$ python3 -q
>>> import numpy as np
>>> from numpy import linalg as LA
>>> np.set_printoptions(suppress=True, linewidth=100)
>>> rnd = lambda a: np.round(a, 2) + 0
>>> X = np.load("run13.npy")
>>> X
array([[ 2,  1,  0,  1,  0],
       [ 1,  2,  0,  2,  0],
       [ 0,  0,  0,  0,  0],
       [ 2,  2,  2,  0, -4],
       [ 0,  0,  2,  2, -4],
       [ 2,  1,  2,  2, -4],
       [ 1,  1,  2,  0, -4],
       [ 0,  2,  1,  0, -2],
       [ 1,  0,  1,  0, -2]])
>>> t3 = np.stack([X, -1 * X, X[::-1]])
>>> np.einsum("bij,cij->bc", t3, t3)
array([[ 133, -133,   88],
       [-133,  133,  -88],
       [  88,  -88,  133]])
>>> t3.shape
(3, 9, 5)
>>> LA.matrix_rank(t3.reshape(3, -1))
np.int64(2)
>>> LA.matrix_rank(t3)
array([4, 4, 4])
>>> U, sv, vt = LA.svd(X)
>>> vecs = vt[:(sv > 1e-8).sum()]
>>> rng = np.random.default_rng(80574)
>>> x = X[8] + 2 * X[6] + rng.integers(2) * np.eye(5)[1]
>>> x
array([  3.,   2.,   5.,   0., -10.])
>>> rnd(LA.norm(x - vecs.T @ vecs @ x))
np.float64(0.0)
>>> LA.matrix_rank(np.vstack([X, x]))
np.int64(4)
>>> A2 = X[0, 0] * X[1:] - np.outer(X[1:, 0], X[0])
>>> A2
array([[ 0,  3,  0,  3,  0],
       [ 0,  0,  0,  0,  0],
       [ 0,  2,  4, -2, -8],
       [ 0,  0,  4,  4, -8],
       [ 0,  0,  4,  2, -8],
       [ 0,  1,  4, -1, -8],
       [ 0,  4,  2,  0, -4],
       [ 0, -1,  2, -1, -4]])
>>> np.flatnonzero(~A2.round(6).any(axis=1))
array([1])
>>> LA.matrix_rank(A2), LA.matrix_rank(X)
(np.int64(3), np.int64(4))
>>> X[:, 0] / X[0, 0]
array([1. , 0.5, 0. , 1. , 0. , 1. , 0.5, 0. , 0.5])
>>> f = np.array([-1, 3, 9])
>>> np.cross(X[7, :3], X[1, :3])
array([-2,  1, -2])
>>> np.polyval(f, X[7])
array([ 9, 11, 11,  9, -1])
